% ipython --no-banner

In [1]: import numpy as np

In [2]: import numpy.linalg as la

In [3]: np.set_printoptions(precision=2, suppress=True, linewidth=100, floatmode="fixed")

In [4]: rd = lambda a: np.round(a, 2) + 0

In [5]: feats = np.load("m.npy")

In [6]: feats
Out[6]: 
array([[ 0, -1, -1,  2, -1,  0,  1,  2, -2,  2, -2,  2],
       [ 0,  0, -2,  0, -1,  0, -2, -1,  2,  0,  0,  0],
       [ 0,  0,  0, -2, -2,  2,  0, -1, -2,  0,  1,  0],
       [ 0,  0,  0,  0,  0,  2,  2,  2, -2, -2, -2, -1],
       [ 0,  0,  0,  0,  0,  0, -2, -2, -1,  0,  1,  1],
       [ 0,  0,  0,  0,  0,  0, -2, -1,  2,  2,  2, -1],
       [ 0,  0,  0,  0,  0,  0,  0, -1, -2, -2,  2,  1],
       [ 0,  0,  0,  0,  0,  0,  0,  0,  1, -1,  2,  0],
       [ 0,  0,  0,  0,  0,  0,  0,  0,  0,  1,  1, -2],
       [ 0,  0,  0,  0,  0,  0,  0,  0,  0,  0,  2,  1],
       [ 0,  0,  0,  0,  0,  0,  0,  0,  0,  0,  0,  0],
       [ 0,  0,  0,  0,  0,  0,  0,  0,  0,  0,  0,  0]])

In [7]: # looks like rank 10

In [8]: np.allclose(feats, feats.T)
Out[8]: False

In [9]: np.allclose(feats @ feats.T, feats.T @ feats)
Out[9]: False

In [10]: (feats + feats.T) / 2
Out[10]: 
array([[ 0.00, -0.50, -0.50,  1.00, -0.50,  0.00,  0.50,  1.00, -1.00,  1.00, -1.00,  1.00],
       [-0.50,  0.00, -1.00,  0.00, -0.50,  0.00, -1.00, -0.50,  1.00,  0.00,  0.00,  0.00],
       [-0.50, -1.00,  0.00, -1.00, -1.00,  1.00,  0.00, -0.50, -1.00,  0.00,  0.50,  0.00],
       [ 1.00,  0.00, -1.00,  0.00,  0.00,  1.00,  1.00,  1.00, -1.00, -1.00, -1.00, -0.50],
       [-0.50, -0.50, -1.00,  0.00,  0.00,  0.00, -1.00, -1.00, -0.50,  0.00,  0.50,  0.50],
       [ 0.00,  0.00,  1.00,  1.00,  0.00,  0.00, -1.00, -0.50,  1.00,  1.00,  1.00, -0.50],
       [ 0.50, -1.00,  0.00,  1.00, -1.00, -1.00,  0.00, -0.50, -1.00, -1.00,  1.00,  0.50],
       [ 1.00, -0.50, -0.50,  1.00, -1.00, -0.50, -0.50,  0.00,  0.50, -0.50,  1.00,  0.00],
       [-1.00,  1.00, -1.00, -1.00, -0.50,  1.00, -1.00,  0.50,  0.00,  0.50,  0.50, -1.00],
       [ 1.00,  0.00,  0.00, -1.00,  0.00,  1.00, -1.00, -0.50,  0.50,  0.00,  1.00,  0.50],
       [-1.00,  0.00,  0.50, -1.00,  0.50,  1.00,  1.00,  1.00,  0.50,  1.00,  0.00,  0.00],
       [ 1.00,  0.00,  0.00, -0.50,  0.50, -0.50,  0.50,  0.00, -1.00,  0.50,  0.00,  0.00]])
